$ ipython --no-banner

In [1]: import numpy as np

In [2]: np.set_printoptions(precision=2, suppress=True, linewidth=160, sign=" ")

In [3]: mat = np.load("case1.npy")

In [4]: mat
Out[4]: 
array([[ 0.86, -1.99,  0.35,  1.11, -0.61],
       [ 2.45,  1.43,  0.11,  0.77, -0.11],
       [ 0.97, -1.15, -0.19, -1.61,  0.6 ],
       [ 0.22, -0.16,  1.01,  0.5 ,  2.07],
       [-0.42, -0.02, -1.84,  0.68,  0.95]])

In [5]: vec = np.array([-1, 1, 3, -3, 0])

In [6]: rhs = mat @ vec

In [7]: c, lr = np.zeros(5), 1 / np.linalg.norm(mat, 2) ** 2

In [8]: for i in range(25):
   ...:     c -= lr * mat.T @ (mat @ c - rhs)
   ...:     if i % 5 == 0: print(i, round(np.linalg.norm(mat @ c - rhs), 2))
   ...: 
0 4.66
5 0.18
10 0.01
15 0.0
20 0.0

In [9]: c.round(2) + 0
Out[9]: array([-1.,  1.,  3., -3.,  0.])

In [10]: F = np.abs(np.array([[4, 4, 4, -5], [-4, 5, -2, 1], [-4, 3, 4, -4], [-5, -1, -4, 1]])) + np.eye(4)

In [11]: F = F / F.sum(axis=1, keepdims=True)

In [12]: F
Out[12]: 
array([[ 0.28,  0.22,  0.22,  0.28],
       [ 0.31,  0.46,  0.15,  0.08],
       [ 0.25,  0.19,  0.31,  0.25],
       [ 0.42,  0.08,  0.33,  0.17]])

In [13]: # row-stochastic, so 1 is an eigenvalue

In [14]: rng = np.random.default_rng(50)

In [15]: idx = rng.permutation(4)

In [16]: idx
Out[16]: array([ 2,  0,  3,  1])

In [17]: A2 = F[idx][:, idx]

In [18]: A2
Out[18]: 
array([[ 0.31,  0.25,  0.25,  0.19],
       [ 0.22,  0.28,  0.28,  0.22],
       [ 0.33,  0.42,  0.17,  0.08],
       [ 0.15,  0.31,  0.08,  0.46]])

In [19]: np.sort(np.abs(np.linalg.eigvals(A2)))
Out[19]: array([ 0.07,  0.16,  0.32,  1.  ])

In [20]: def softmax(z):
    ...:     e = np.exp(z - z.max(axis=-1, keepdims=True))
    ...:     return e / e.sum(axis=-1, keepdims=True)
    ...: 

In [21]: softmax(F[2])
Out[21]: array([ 0.25,  0.23,  0.27,  0.25])

In [22]: softmax(10 * F[2])
Out[22]: array([ 0.23,  0.12,  0.42,  0.23])

In [23]: att = F @ F.T / np.sqrt(4)

In [24]: softmax(att)[2] @ F
Out[24]: array([ 0.31,  0.24,  0.26,  0.19])

In [25]: softmax(att)
Out[25]: 
array([[ 0.25,  0.25,  0.25,  0.25],
       [ 0.25,  0.26,  0.25,  0.25],
       [ 0.25,  0.25,  0.25,  0.25],
       [ 0.25,  0.25,  0.25,  0.26]])

In [26]: softmax(att).round(6).argmax(axis=1)
Out[26]: array([ 3,  1,  3,  3])

In [27]: softmax(att + np.triu(np.full(att.shape, -np.inf), 1))
Out[27]: 
array([[ 1.  ,  0.  ,  0.  ,  0.  ],
       [ 0.49,  0.51,  0.  ,  0.  ],
       [ 0.33,  0.33,  0.34,  0.  ],
       [ 0.25,  0.25,  0.25,  0.26]])

In [28]: np.sort(np.abs(np.linalg.eigvals(F)))[::-1]
Out[28]: array([ 1.  ,  0.32,  0.16,  0.07])

In [29]: F @ np.ones(4)
Out[29]: array([ 1.,  1.,  1.,  1.])

In [30]: F.sum(axis=1)
Out[30]: array([ 1.,  1.,  1.,  1.])

In [31]: p = np.eye(4)[3]

In [32]: for _ in range(3):
    ...:     p = p @ F
    ...:     print(p.round(2))
    ...: 
[ 0.42  0.08  0.33  0.17]
[ 0.29  0.21  0.27  0.23]
[ 0.31  0.23  0.26  0.2 ]

In [33]: vec = np.array([1, 2, 1, 1])

In [34]: rhs = F @ vec

In [35]: rhs
Out[35]: array([ 1.22,  1.46,  1.19,  1.08])

In [36]: np.linalg.solve(F, -1 * rhs)
Out[36]: array([-1., -2., -1., -1.])

In [37]: np.linalg.solve(F, rhs)
Out[37]: array([ 1.,  2.,  1.,  1.])

In [38]: M = np.load("test14.npy")

In [39]: M
Out[39]: 
array([[ 6, -6],
       [ 4, -4],
       [ 7, -7]])

In [40]: # rows and columns are dependent

In [41]: u, v = M[2], M[0]

In [42]: u @ u
Out[42]: np.int64(98)

In [43]: u @ v
Out[43]: np.int64(84)

In [44]: p = (u @ v) / (u @ u) * u

In [45]: p
Out[45]: array([ 6., -6.])

In [46]: np.outer(u, v)
Out[46]: 
array([[ 42, -42],
       [-42,  42]])

In [47]: v - p
Out[47]: array([ 0.,  0.])

In [48]: (v - p) @ u
Out[48]: np.float64(0.0)

In [49]: round(np.trace(np.linalg.pinv(M) @ M), 2)
Out[49]: np.float64(1.0)

In [50]: np.abs(np.diag(np.linalg.qr(M)[1])) > 1e-9
Out[50]: array([ True, False])

In [51]: Uu, sv, vt = np.linalg.svd(M)

In [52]: evecs = vt[:(sv > 1e-8).sum()]

In [53]: vec = M[2] + -3 * M[0] + rng.integers(2) * np.eye(2)[0]

In [54]: vec
Out[54]: array([-10.,  11.])

In [55]: round(np.linalg.norm(vec - evecs.T @ evecs @ vec), 2)
Out[55]: np.float64(0.71)

In [56]: np.diag(evecs.T @ evecs)
Out[56]: array([ 0.5,  0.5])

In [57]: Uu, sv, vt = np.linalg.svd(M)

In [58]: sv.round(2) + 0
Out[58]: array([ 14.21,   0.  ])

In [59]: A2 = Uu[:, :1] @ np.diag(sv[:1]) @ vt[:1]

In [60]: round(float(np.abs(M - A2).max()), 2)
Out[60]: 0.0

In [61]: u = np.array([2, 4, -2])

In [62]: A = u[np.abs(np.subtract.outer(np.arange(3), np.arange(3)))]

In [63]: A
Out[63]: 
array([[ 2,  4, -2],
       [ 4,  2,  4],
       [-2,  4,  2]])

In [64]: vals, evecs = np.linalg.eigh(A)

In [65]: np.round(evecs.T @ A @ evecs, 2) + 0
Out[65]: 
array([[-4.74,  0.  ,  0.  ],
       [ 0.  ,  4.  ,  0.  ],
       [ 0.  ,  0.  ,  6.74]])

In [66]: (vals > 1e-8).sum(), (vals < -1e-8).sum()
Out[66]: (np.int64(2), np.int64(1))

In [67]: idx = rng.permutation(3)

In [68]: idx
Out[68]: array([ 0,  1,  2])

In [69]: A2 = A[idx][:, idx]

In [70]: np.trace(A2)
Out[70]: np.int64(6)

In [71]: np.allclose(A2, A)
Out[71]: True

In [72]: vals, evecs = np.linalg.eig(A)

In [73]: vals
Out[73]: array([-4.74,  4.  ,  6.74])

In [74]: round(np.prod(vals), 2)
Out[74]: np.float64(-128.0)

In [75]: m1 = rng.normal(size=(31, 5))

In [76]: m1 = 20 * m1 / np.linalg.norm(m1, axis=1, keepdims=True)

In [77]: m1
Out[77]: 
array([[-11.7 ,  14.05,  -1.61,   4.51,   6.55],
       [  3.29,   2.41, -18.01,  -2.44,  -7.28],
       [  0.01, -17.19,  -9.92,  -1.86,   1.65],
       [ -1.21,  -6.6 ,  -3.55,  -2.57, -18.32],
       [ -9.04,  -8.75,  -7.71,   3.66, -12.99],
       [  6.91,   4.95,   6.81,   3.94,  16.3 ],
       [ 13.22,  -1.3 ,  -5.36,   2.09,  13.8 ],
       [  0.46,  -2.65,  -7.63, -12.81, -13.06],
       [ 17.48,  -4.33,  -7.29,  -1.53,   4.51],
       [-10.96,  -7.38,  -0.74,   8.26, -12.51],
       [  1.63,  15.08,  -8.07,  -9.84,   2.79],
       [ 11.44,  -5.96,   0.02,   8.92,  12.42],
       [  0.49,   7.49, -16.68,   2.15,  -7.79],
       [  7.56,   1.35,  18.08,   2.57,   2.77],
       [  4.9 ,   9.85,  -2.39, -13.08, -10.12],
       [  4.58,  13.95,  -5.87,   6.65, -10.28],
       [  5.82,  -2.63,   0.37,  10.24,  15.95],
       [ -3.65, -13.95, -12.25,   6.36,  -1.22],
       [ -5.31, -10.8 ,  -1.17,  -7.08,  14.27],
       [ -2.54,  14.69,   9.65,   8.5 ,   3.51],
       [-10.13,   7.55,  11.08,  -1.25, -10.78],
       [ -8.81,  -7.68,  -8.79,  13.58,   1.2 ],
       [ 10.95,  -7.  ,   9.44,   6.19,  10.18],
       [ -5.88,  -1.51,  -7.74, -13.79, -10.63],
       [ -1.91,  -5.3 , -11.77,  -9.92,  11.46],
       [  7.03,  11.18,   6.41,   0.72,  13.56],
       [  0.5 ,  -3.75,   3.66,  12.64, -14.58],
       [ -3.09, -11.55,   1.79,  -2.54,  15.73],
       [ -5.49,   0.22,   9.12,  11.49, -12.43],
       [  4.59, -15.75,  -8.23,   6.  ,   5.22],
       [ 17.13,  -2.88,   4.65,   5.  ,   7.18]])

In [78]: q, evecs = np.linalg.qr(m1[:, :1])[0], np.linalg.qr(m1[:, 1:])[0]

In [79]: sv = np.linalg.svd(q.T @ evecs, compute_uv=False)

In [80]: np.round(np.linalg.norm(q @ q.T - evecs @ evecs.T, 2), 2)
Out[80]: np.float64(1.0)

In [81]: sv
Out[81]: array([ 0.43])

In [82]: vec = np.array([-2, 3, 0, -2, 0])

In [83]: rhs = m1 @ vec

In [84]: c, lr = np.zeros(5), 1 / np.linalg.norm(m1, 2) ** 2

In [85]: for i in range(30):
    ...:     c -= lr * m1.T @ (m1 @ c - rhs)
    ...:     if i % 5 == 0: print(i, round(np.linalg.norm(m1 @ c - rhs), 2))
    ...: 
0 86.32
5 9.1
10 1.48
15 0.26
20 0.05
25 0.01

In [86]: c.round(2) + 0
Out[86]: array([-2.,  3.,  0., -2.,  0.])

In [87]: idx = m1[:, 1] > np.median(m1[:, 1])

In [88]: u = m1[idx].mean(axis=0) - m1[~idx].mean(axis=0)

In [89]: np.argsort(-np.abs(u).round(6), kind="stable")
Out[89]: array([ 1,  2,  3,  4,  0])

In [90]: ((m1 - m1.mean(axis=0)) @ u > 0).astype(int)
Out[90]: array([ 1,  1,  0,  0,  0,  1,  0,  0,  0,  0,  1,  0,  1,  1,  1,  1,  0,  0,  0,  1,  1,  0,  0,  0,  0,  1,  0,  0,  1,  0,  0])

In [91]: u
Out[91]: array([ 0.15, 14.71,  3.44, -1.19, -0.3 ])

In [92]: round((((m1 - m1.mean(axis=0)) @ u > 0) == idx).mean(), 2)
Out[92]: np.float64(0.9)

In [93]: idx.astype(int)
Out[93]: array([ 1,  1,  0,  0,  0,  1,  1,  0,  0,  0,  1,  0,  1,  1,  1,  1,  1,  0,  0,  1,  1,  0,  0,  1,  0,  1,  0,  0,  1,  0,  0])

In [94]: vec = np.array([-9, -2, -8, 4, 1])

In [95]: np.linalg.norm(m1 @ vec) <= np.linalg.norm(m1, 2) * np.linalg.norm(vec) + 1e-9
Out[95]: np.True_

In [96]: np.sign((m1 @ vec).round(6))
Out[96]: 
array([ 1.,  1.,  1.,  1.,  1., -1., -1., -1., -1.,  1., -1., -1.,  1., -1., -1., -1.,  1.,  1.,  1., -1., -1.,  1., -1.,  1.,  1., -1.,  1.,  1.,  1.,  1.,
       -1.])

In [97]: cen = m1 - m1.mean(axis=0)

In [98]: evecs = np.linalg.svd(cen)[2][:3]

In [99]: A2 = cen - cen @ evecs.T @ evecs

In [100]: A2.std(axis=0)
Out[100]: array([ 5.77,  2.28,  3.79,  4.26,  2.98])

In [101]: np.round(np.cov(cen @ evecs.T, rowvar=False), 2) + 0
Out[101]: 
array([[ 147.24,    0.  ,    0.  ],
       [   0.  ,   98.59,    0.  ],
       [   0.  ,    0.  ,   75.41]])

In [102]: np.diag(evecs.T @ evecs)
Out[102]: array([ 0.23,  0.86,  0.61,  0.51,  0.79])

In [103]: (cen @ evecs.T).std(axis=0)
Out[103]: array([ 11.94,   9.77,   8.54])

In [104]: np.linalg.norm(A2, axis=1).round(6).argmax()
Out[104]: np.int64(0)

In [105]: sv = 3 * 0.7 ** np.arange(4)

In [106]: q, _ = np.linalg.qr(np.array([[0.9, 1.2, -0.3, -1.8],
     ...:     [-0.3, -0.4, 0.1, 0.5],
     ...:     [0.7, 0.7, -1.0, -0.3],
     ...:     [-0.1, -0.5, 0.0, -0.3]]))

In [107]: X = rng.normal(size=(13, 4)) * sv @ q

In [108]: X
Out[108]: 
array([[ 2.57,  0.94, -0.06, -1.88],
       [ 0.93, -0.19,  0.37, -1.64],
       [-5.5 ,  0.92,  3.34,  0.43],
       [ 5.4 , -0.96, -3.23,  5.09],
       [ 2.75, -1.2 , -2.26,  2.  ],
       [-2.45,  0.52, -1.37, -0.72],
       [-2.58, -1.  ,  1.78, -3.42],
       [ 0.91,  0.24, -2.93, -1.38],
       [ 0.22,  0.87, -0.48,  2.95],
       [ 0.24, -1.32, -1.15,  2.22],
       [-1.31,  1.42,  2.14, -2.74],
       [ 0.21,  0.47,  0.24, -0.97],
       [ 1.44, -0.89,  1.22, -1.93]])

In [109]: A2 = np.c_[X[:, :2] @ np.array([[3, 2], [3, 3]]), np.array([1, 8, 2, 0, 6, 9, 1, 5, 7, 3, 5, 9, 2])]

In [110]: A2
Out[110]: 
array([[ 10.52,   7.95,   1.  ],
       [  2.2 ,   1.28,   8.  ],
       [-13.73,  -8.24,   2.  ],
       [ 13.31,   7.91,   0.  ],
       [  4.64,   1.89,   6.  ],
       [ -5.77,  -3.32,   9.  ],
       [-10.76,  -8.18,   1.  ],
       [  3.43,   2.52,   5.  ],
       [  3.29,   3.07,   7.  ],
       [ -3.23,  -3.47,   3.  ],
       [  0.31,   1.63,   5.  ],
       [  2.04,   1.83,   9.  ],
       [  1.64,   0.2 ,   2.  ]])

In [111]: np.linalg.matrix_rank(np.c_[X, A2])
Out[111]: np.int64(5)

In [112]: K = np.loadtxt("block4.csv", delimiter=",")

In [113]: K
Out[113]: 
array([[ 0.09,  0.52, -0.01, -0.65, -0.52],
       [-0.57, -0.98, -1.37,  1.11,  0.65],
       [-0.44, -0.82, -1.12,  1.14,  0.54],
       [-0.07,  0.09, -0.25, -0.59, -0.21],
       [ 0.69,  0.94,  1.91, -1.45, -0.71],
       [-0.73, -0.45, -1.52,  0.88,  1.35],
       [-0.32, -0.25, -0.47,  1.02,  0.16],
       [ 0.99,  0.69,  1.7 , -1.53, -0.78],
       [ 1.15,  0.41,  0.77, -0.74, -1.04],
       [ 2.06,  1.86,  3.73, -3.39, -1.47]])

In [114]: cen = K - K.mean(axis=1)
Traceback (most recent call last):
  Cell In[114], line 1
    cen = K - K.mean(axis=1)
ValueError: operands could not be broadcast together with shapes (10,5) (10,) 


In [115]: cen = K - K.mean(axis=0)

In [116]: Uu, sv, vt = np.linalg.svd(cen, full_matrices=False)

In [117]: np.searchsorted(np.cumsum(sv ** 2) / (sv ** 2).sum(), 0.9) + 1
Out[117]: np.int64(1)

In [118]: np.abs(Uu[:, 0]).argmax()
Out[118]: np.int64(9)

In [119]: np.abs(vt[0]).argmax()
Out[119]: np.int64(2)

In [120]: np.round(cen.mean(axis=0), 2) + 0
Out[120]: array([ 0.,  0.,  0.,  0.,  0.])

In [121]: np.linalg.matrix_rank(cen)
Out[121]: np.int64(5)

In [122]: proj = K @ np.linalg.solve(K.T @ K, K.T)

In [123]: np.allclose(proj @ proj, proj)
Out[123]: True

In [124]: np.round(np.linalg.eigvalsh(proj), 2) + 0
Out[124]: array([ 0.,  0.,  0.,  0.,  0.,  1.,  1.,  1.,  1.,  1.])

In [125]: proj.round(2) + 0
Out[125]: 
array([[ 0.58, -0.24, -0.23,  0.31, -0.03,  0.01, -0.02, -0.12,  0.13, -0.09],
       [-0.24,  0.39,  0.25,  0.13, -0.19, -0.04, -0.21,  0.09,  0.  , -0.13],
       [-0.23,  0.25,  0.2 , -0.05, -0.15, -0.01, -0.03,  0.03,  0.09, -0.12],
       [ 0.31,  0.13, -0.05,  0.5 , -0.07, -0.07, -0.34,  0.05, -0.07, -0.05],
       [-0.03, -0.19, -0.15, -0.07,  0.28, -0.18,  0.04,  0.07, -0.24,  0.2 ],
       [ 0.01, -0.04, -0.01, -0.07, -0.18,  0.91, -0.08, -0.13, -0.06,  0.1 ],
       [-0.02, -0.21, -0.03, -0.34,  0.04, -0.08,  0.39, -0.17,  0.09, -0.18],
       [-0.12,  0.09,  0.03,  0.05,  0.07, -0.13, -0.17,  0.21,  0.08,  0.28],
       [ 0.13,  0.  ,  0.09, -0.07, -0.24, -0.06,  0.09,  0.08,  0.86,  0.13],
       [-0.09, -0.13, -0.12, -0.05,  0.2 ,  0.1 , -0.18,  0.28,  0.13,  0.68]])
